$ ipython --no-banner

In [1]: import numpy as np

In [2]: from numpy import linalg as LA

In [3]: np.set_printoptions(suppress=True, linewidth=200)

In [4]: B = np.array([[0, 0], [0, -1]])

In [5]: cent = np.array([[-5, 2, -3], [0, -7, -6], [1, 0, 4]])

In [6]: mat = np.kron(B, cent)

In [7]: mat
Out[7]: 
array([[ 0,  0,  0,  0,  0,  0],
       [ 0,  0,  0,  0,  0,  0],
       [ 0,  0,  0,  0,  0,  0],
       [ 0,  0,  0,  5, -2,  3],
       [ 0,  0,  0,  0,  7,  6],
       [ 0,  0,  0, -1,  0, -4]])

In [8]: r0 = np.array([0, 0])

In [9]: np.convolve(mat[0], r0)
Out[9]: array([0, 0, 0, 0, 0, 0, 0])

In [10]: B = np.array([[4, 1, 1], [0, 5, 1], [2, 1, 2], [3, 5, 2], [5, 0, 0], [0, 0, 3]])

In [11]: mat @ B
Out[11]: 
array([[  0,   0,   0],
       [  0,   0,   0],
       [  0,   0,   0],
       [  5,  25,  19],
       [ 35,   0,  18],
       [ -3,  -5, -14]])

In [12]: np.vstack([mat, B.T]).shape
Out[12]: (9, 6)

In [13]: np.einsum("ij,ij->i", mat, mat)
Out[13]: array([ 0,  0,  0, 38, 85, 17])

In [14]: B @ mat
ValueError: matmul: Input operand 1 has a mismatch in its core dimension 0, with gufunc signature (n?,k),(k,m?)->(n?,m?) (size 6 is different from 3)


In [15]: np.einsum("ik,kj->ij", mat, B)
Out[15]: 
array([[  0,   0,   0],
       [  0,   0,   0],
       [  0,   0,   0],
       [  5,  25,  19],
       [ 35,   0,  18],
       [ -3,  -5, -14]])

In [16]: np.argsort(-LA.norm(mat, axis=0).round(6), kind="stable")[:3]
Out[16]: array([5, 4, 3])

In [17]: LA.cond(mat) > 100
Out[17]: np.True_

In [18]: W0 = np.loadtxt("arr.csv", delimiter=",")

In [19]: W0
Out[19]: 
array([[ 16. ,  -0.1,   0.1,   0.8],
       [ -8. ,   0.6,   0.3,  -0.4],
       [-21. ,  -0.1,   0.7,   0.1],
       [-15. ,  -0.1,   1. ,  -0.3]])

In [20]: B = W0 / LA.norm(W0, axis=1, keepdims=True)

In [21]: C2 = B @ B.T

In [22]: np.argwhere(np.triu(np.abs(C2) > 0.95, 1))
Out[22]: 
array([[0, 1],
       [0, 2],
       [0, 3],
       [1, 2],
       [1, 3],
       [2, 3]])

In [23]: (np.abs(C2) > 0.9).astype(int)
Out[23]: 
array([[1, 1, 1, 1],
       [1, 1, 1, 1],
       [1, 1, 1, 1],
       [1, 1, 1, 1]])

In [24]: np.round(np.degrees(np.arccos(np.clip(C2[0, 1], -1, 1))), 2)
Out[24]: np.float64(175.35)

In [25]: np.round(LA.norm(B, axis=1), 2)
Out[25]: array([1., 1., 1., 1.])

In [26]: C2.round(2)
Out[26]: 
array([[ 1., -1., -1., -1.],
       [-1.,  1.,  1.,  1.],
       [-1.,  1.,  1.,  1.],
       [-1.,  1.,  1.,  1.]])

In [27]: C2[0].round(2)
Out[27]: array([ 1., -1., -1., -1.])

In [28]: left, sigma, Vh = LA.svd(W0)

In [29]: np.argmax(sigma[:-1] / (sigma[1:] + 1e-6)) + 1
Out[29]: np.int64(1)

In [30]: B = left[:, :1] @ np.diag(sigma[:1]) @ Vh[:1]

In [31]: LA.matrix_rank(B)
Out[31]: np.int64(1)

In [32]: np.round(LA.norm(W0 - B, 2), 2), np.round(sigma[1], 2)
Out[32]: (np.float64(1.0), np.float64(1.0))

In [33]: round(LA.norm(W0 - B) / LA.norm(W0), 2)
Out[33]: np.float64(0.04)

In [34]: E = np.loadtxt("test19.csv", delimiter=",")

In [35]: E
Out[35]: 
array([[ 1., -1.,  0.,  0.,  3.],
       [ 0., -2.,  3.,  2.,  3.],
       [ 0.,  0.,  1.,  2., -1.],
       [ 0.,  0.,  0., -1.,  3.],
       [ 0.,  0.,  0.,  0.,  3.]])

In [36]: B = E / LA.norm(E, axis=1, keepdims=True)

In [37]: C2 = B @ B.T

In [38]: (C2 - 2 * np.eye(5)).round(6).argmax(axis=1)
Out[38]: array([4, 0, 1, 4, 3])

In [39]: C2[4].round(2)
Out[39]: array([ 0.9 ,  0.59, -0.41,  0.95,  1.  ])

In [40]: np.argwhere(np.triu(np.abs(C2) > 0.95, 1))
Out[40]: array([], shape=(0, 2), dtype=int64)

In [41]: feats = np.load("sample16.npy")

In [42]: feats
Out[42]: 
array([[ 0,  1,  3,  2,  0,  0,  0],
       [ 1,  0,  2,  1,  3,  1, 12],
       [ 0,  1,  3,  1,  3,  1, 12],
       [ 1,  3,  2,  3,  2,  3,  8]])

In [43]: # column 6 dominates

In [44]: x0 = np.array([2, 3, 2, 3, 1, 2])

In [45]: mat @ np.eye(6)[5]
Out[45]: array([ 0.,  0.,  0.,  3.,  6., -4.])

In [46]: mat @ np.ones(6)
Out[46]: array([ 0.,  0.,  0.,  6., 13., -5.])

In [47]: mat * x0
Out[47]: 
array([[ 0,  0,  0,  0,  0,  0],
       [ 0,  0,  0,  0,  0,  0],
       [ 0,  0,  0,  0,  0,  0],
       [ 0,  0,  0, 15, -2,  6],
       [ 0,  0,  0,  0,  7, 12],
       [ 0,  0,  0, -3,  0, -8]])

In [48]: B = np.array([[1, 2, 2],
    ...:     [2, 0, 1],
    ...:     [1, 1, 0],
    ...:     [0, 1, 0],
    ...:     [0, 2, 0],
    ...:     [0, 0, 1],
    ...:     [0, 1, 1]])

In [49]: LA.matrix_rank(feats @ B)
Out[49]: np.int64(3)

In [50]: B @ feats
ValueError: matmul: Input operand 1 has a mismatch in its core dimension 0, with gufunc signature (n?,k),(k,m?)->(n?,m?) (size 4 is different from 3)


In [51]: B.T @ feats.T
Out[51]: 
array([[ 5,  3,  5,  9],
       [ 5, 23, 22, 19],
       [ 1, 15, 14, 16]])

In [52]: np.einsum("ik,kj->ij", feats, B)
Out[52]: 
array([[ 5,  5,  1],
       [ 3, 23, 15],
       [ 5, 22, 14],
       [ 9, 19, 16]])

In [53]: LA.matrix_rank(np.vstack([feats, B.T]))
Out[53]: np.int64(7)

In [54]: A = np.loadtxt("a.csv", delimiter=",")

In [55]: A
Out[55]: 
array([[ 1., -2.,  4., -8.],
       [ 1., -1.,  1., -1.],
       [ 1.,  0.,  0.,  0.]])

In [56]: x0 = np.array([5, -5, 1, 2])

In [57]: (A * x0).sum(axis=1)
Out[57]: array([3., 9., 5.])

In [58]: np.sign((A @ x0).round(6))
Out[58]: array([1., 1., 1.])

In [59]: LA.norm(A @ x0) <= LA.norm(A, 2) * LA.norm(x0) + 1e-9
Out[59]: np.True_

In [60]: def softmax(z):
    ...:     e = np.exp(z - z.max(axis=-1, keepdims=True))
    ...:     return e / e.sum(axis=-1, keepdims=True)
    ...: 

In [61]: np.round(softmax(A[2]), 2)
Out[61]: array([0.48, 0.17, 0.17, 0.17])

In [62]: np.round(softmax(10 * A[2]), 2) + 0
Out[62]: array([1., 0., 0., 0.])

In [63]: np.round(softmax(A).sum(axis=1), 2)
Out[63]: array([1., 1., 1.])

In [64]: att = A @ A.T / np.sqrt(4)

In [65]: np.round(softmax(att)[2] @ A, 2)
Out[65]: array([ 1.  , -1.  ,  1.67, -3.  ])

In [66]: J = np.load("dump.npy")

In [67]: J
Out[67]: 
array([[ 5,  6,  7,  8,  9],
       [10, 11, 12, 13, 14],
       [15, 16, 17, 18, 19],
       [20, 21, 22, 23, 24],
       [25, 26, 27, 28, 29],
       [30, 31, 32, 33, 34]])

In [68]: LA.cond(J) > 100
Out[68]: np.True_

In [69]: round(LA.norm(J, 2) / LA.norm(J), 2)
Out[69]: np.float64(1.0)

In [70]: LA.matrix_rank(J, rtol=0.1)
Out[70]: np.int64(1)

In [71]: r0 = np.array([4, 5])

In [72]: np.correlate(J[3], J[0], "full")
Out[72]: array([180, 349, 506, 650, 780, 590, 416, 259, 120])

In [73]: np.polyval(r0, J[3])
Out[73]: array([ 85,  89,  93,  97, 101])

In [74]: np.convolve(J[3], r0)
Out[74]: array([ 80, 184, 193, 202, 211, 120])

In [75]: np.array([np.convolve(row, r0, "same") for row in J])
Out[75]: 
array([[ 20,  49,  58,  67,  76],
       [ 40,  94, 103, 112, 121],
       [ 60, 139, 148, 157, 166],
       [ 80, 184, 193, 202, 211],
       [100, 229, 238, 247, 256],
       [120, 274, 283, 292, 301]])

In [76]: np.cross(J[3, :3], J[0, :3])
Out[76]: array([ 15, -30,  15])

In [77]: O, _ = LA.qr(np.array([[-1.8, -0.8, -1.6], [0.0, 0.1, -0.3], [1.0, 2.0, -0.2]]))

In [78]: M = O[:, :3]

In [79]: M.round(2)
Out[79]: 
array([[-0.87, -0.48,  0.04],
       [ 0.  , -0.07, -1.  ],
       [ 0.49, -0.87,  0.06]])

In [80]: np.round(LA.norm(M, axis=0), 2)
Out[80]: array([1., 1., 1.])

In [81]: np.round(LA.pinv(M), 2)
Out[81]: 
array([[-0.87,  0.  ,  0.49],
       [-0.48, -0.07, -0.87],
       [ 0.04, -1.  ,  0.06]])

In [82]: x0 = np.array([2, 3, 5])

In [83]: np.round(M.T @ (M @ x0), 2)
Out[83]: array([2., 3., 5.])

In [84]: left, sigma, Vh = LA.svd(M, full_matrices=False)

In [85]: round(float(np.sqrt((sigma ** 2).sum())), 2), np.round(LA.norm(M), 2)
Out[85]: (1.73, np.float64(1.73))

In [86]: np.round(left.T @ M @ Vh.T, 2) + 0
Out[86]: 
array([[1., 0., 0.],
       [0., 1., 0.],
       [0., 0., 1.]])

In [87]: x0 = np.array([-1, 3, 0])

In [88]: np.round(M @ np.ones(3), 2)
Out[88]: array([-1.32, -1.07, -0.32])

In [89]: np.round(M @ (2 * x0), 2)
Out[89]: array([-1.16, -0.44, -6.2 ])

In [90]: np.sign((M @ x0).round(6))
Out[90]: array([-1., -1., -1.])

In [91]: LA.norm(M @ x0) <= LA.norm(M, 2) * LA.norm(x0) + 1e-9
Out[91]: np.True_

In [92]: np.round(M * x0, 2)
Out[92]: 
array([[ 0.87, -1.45,  0.  ],
       [-0.  , -0.22, -0.  ],
       [-0.49, -2.62,  0.  ]])

In [93]: O, evecs = LA.qr(M[:, :1])[0], LA.qr(M[:, 1:])[0]

In [94]: sigma = LA.svd(O.T @ evecs, compute_uv=False)

In [95]: sigma.round(2) + 0
Out[95]: array([0.])

In [96]: np.degrees(np.arccos(sigma.clip(0, 1)))
Out[96]: array([90.])

In [97]: (sigma > 0.9).sum()
Out[97]: np.int64(0)
